>>> import numpy as np
>>> import numpy.linalg as la
>>> np.set_printoptions(precision=2, suppress=True, linewidth=160)
>>> K = np.array([[1.0, 0.0, 0.0], [0.0, 0.0, 1.0], [0.0, -3.0, 1.0]])
>>> print(K)
[[ 1.  0.  0.]
 [ 0.  0.  1.]
 [ 0. -3.  1.]]
>>> q = K.astype(float).copy()
>>> for j in range(3):
...     q[:, j] -= q[:, :j] @ (q[:, :j].T @ q[:, j])
...     q[:, j] /= la.norm(q[:, j])
... 
>>> print(q.T @ K)
[[ 1.  0.  0.]
 [ 0.  3. -1.]
 [ 0.  0.  1.]]
>>> q, _ = la.qr(np.array([[-0.5, -1.5, 0.0, 1.5],
...     [0.2, -0.6, -0.1, -1.3],
...     [-0.9, 1.2, -0.4, -1.2],
...     [-0.2, -0.8, -0.2, 1.3]]))
>>> vals = np.array([0, -2, -2, -2])
>>> arr = q @ np.diag(vals) @ q.T
>>> print(arr)
[[-1.56 -0.18  0.79  0.18]
 [-0.18 -1.93 -0.32 -0.07]
 [ 0.79 -0.32 -0.58  0.32]
 [ 0.18 -0.07  0.32 -1.93]]
>>> rank = la.matrix_rank(arr)
>>> print(rank)
3
>>> null = la.svd(arr)[2][rank:].T
>>> print(np.allclose(arr @ null, 0))
True
>>> print(null[:, 0] / null[np.abs(null[:, 0]).round(6).argmax(), 0])
[ 0.56 -0.22  1.    0.22]
>>> print([int(la.matrix_rank(arr[:i])) for i in range(1, len(arr) + 1)])
[1, 2, 3, 3]
>>> print(np.round(np.einsum("ii->", arr), 2))
-6.0
>>> print(np.round(np.poly(arr), 2) + 0)
[ 1.  6. 12.  8.  0.]
>>> Uu, sv, VT = la.svd(arr)
>>> vecs = VT[:(sv > 1e-8).sum()]
>>> rng = np.random.default_rng(811)
>>> x0 = arr[3] + 3 * arr[1] + rng.integers(2) * np.eye(4)[1]
>>> print(x0)
[-0.35 -5.86 -0.63 -2.14]
>>> print(np.round(la.norm(x0 - vecs.T @ vecs @ x0), 2))
0.0
>>> print(vecs.T @ vecs)
[[ 0.78  0.09 -0.39 -0.09]
 [ 0.09  0.96  0.16  0.04]
 [-0.39  0.16  0.29 -0.16]
 [-0.09  0.04 -0.16  0.96]]
>>> print(np.diag(vecs.T @ vecs))
[0.78 0.96 0.29 0.96]
>>> X = np.load("dump.npy")
>>> print(X)
[[  3   3  -1  -2]
 [  0   5   1  -2]
 [ -2   3   4  -2]
 [  0   0   6  -4]
 [ -1  -2   6  -7]
 [  1   1   4  -7]
 [  0   0   7  -7]
 [  1   0   8  -6]
 [  0   0   5  -8]
 [  2   1   5 -10]
 [  3   4   2  -9]
 [  6   2   1  -7]
 [  5  -1   2  -6]
 [  2  -1   1  -8]
 [  0  -2   3 -11]
 [  3   0   1 -14]
 [  1  -3  -2 -15]
 [  1  -6  -4 -16]
 [  0  -8  -2 -17]
 [  2  -8  -3 -15]
 [  0  -9  -3 -18]
 [  3 -10  -1 -15]
 [  3 -11   2 -18]
 [  6 -12   1 -21]
 [  9 -10   2 -21]
 [ 12  -9   0 -22]
 [ 14  -8   2 -23]
 [ 15 -10   3 -24]
 [ 17 -11   0 -24]]
>>> Uu, sv, VT = la.svd(arr)
>>> print(sv.round(2) + 0)
[2. 2. 2. 0.]
>>> A2 = Uu[:, :3] @ np.diag(sv[:3]) @ VT[:3]
>>> print(np.round(la.norm(arr - A2, 2), 2), np.round(sv[3], 2))
0.0 0.0
>>> print(round(float(la.norm(arr - A2) / la.norm(arr)), 2))
0.0
>>> A2 = np.array([[0, 2, 3], [2, 3, 2], [0, 2, 2]])
>>> data = A2 - A2.T
>>> print(data)
[[ 0  0  3]
 [ 0  0  0]
 [-3  0  0]]
>>> print(round(la.norm(data, 2) / la.norm(data), 2))
0.71
>>> f = np.array([1, 0])
>>> print(np.array([np.convolve(row, f, "same") for row in data]))
[[ 0  0  3]
 [ 0  0  0]
 [-3  0  0]]
>>> E = np.load("x.npy")
>>> print(E)
[[ 0  0  0  0]
 [ 0  1  4  2]
 [ 0  5  7 -3]
 [ 0  4  3 -5]
 [ 0  0  0  0]
 [ 2  1  8  2]
 [ 0  0  0  0]
 [ 5 -4  2  0]
 [ 0  0  0  0]
 [ 0  0  0  0]
 [ 0  0  0  0]
 [ 0  0  0  0]
 [ 0  0  0  0]
 [ 0  4  3 -5]
 [ 2  0  4  0]
 [ 0  0  0  0]
 [ 5 -4  2  0]
 [ 0  0  0  0]]
>>> # rows and columns are dependent
>>> def softmax(z):
...     e = np.exp(z - z.max(axis=-1, keepdims=True))
...     return e / e.sum(axis=-1, keepdims=True)
... 
>>> print(softmax(E[15]))
[0.25 0.25 0.25 0.25]
>>> S = E @ E.T / np.sqrt(4)
>>> print(softmax(S)[15] @ E)
[ 0.78  0.39  1.83 -0.5 ]
>>> M = np.load("block16.npy")
>>> print(M)
[[-0.16 -0.43 -0.35 -0.82 -0.05]
 [-0.08 -0.1   0.92 -0.3  -0.22]
 [-0.57 -0.64 -0.02  0.47 -0.2 ]
 [ 0.73 -0.63  0.09  0.13  0.22]
 [-0.33 -0.04  0.17 -0.05  0.93]]
>>> # keeps lengths
>>> q = M.astype(float).copy()
>>> for j in range(5):
...     q[:, j] -= q[:, :j] @ (q[:, :j].T @ q[:, j])
...     q[:, j] /= la.norm(q[:, j])
... 
>>> print(np.round(q.T @ M, 2) + 0)
[[1. 0. 0. 0. 0.]
 [0. 1. 0. 0. 0.]
 [0. 0. 1. 0. 0.]
 [0. 0. 0. 1. 0.]
 [0. 0. 0. 0. 1.]]
>>> J = np.load("arr.npy")
>>> print(J)
[[1 0 0 4 0]
 [0 5 5 0 5]
 [0 1 5 0 0]
 [3 0 0 5 0]
 [0 1 2 0 3]]
>>> # 2 blocks once reordered
>>> A2 = J / la.norm(J, axis=1, keepdims=True)
>>> gram = A2 @ A2.T
>>> print(la.norm(A2, axis=1))
[1. 1. 1. 1. 1.]
>>> print(np.argwhere(np.triu(np.abs(gram) > 0.95, 1)))
[[0 3]]
>>> print(gram[4])
[0.   0.93 0.58 0.   1.  ]
>>> print((gram - 2 * np.eye(5)).round(6).argmax(axis=1))
[3 4 1 0 1]
>>> print((np.abs(gram) > 0.9).astype(int))
[[1 0 0 1 0]
 [0 1 0 0 1]
 [0 0 1 0 0]
 [1 0 0 1 0]
 [0 1 0 0 1]]
>>> print(gram)
[[1.   0.   0.   0.96 0.  ]
 [0.   1.   0.68 0.   0.93]
 [0.   0.68 1.   0.   0.58]
 [0.96 0.   0.   1.   0.  ]
 [0.   0.93 0.58 0.   1.  ]]
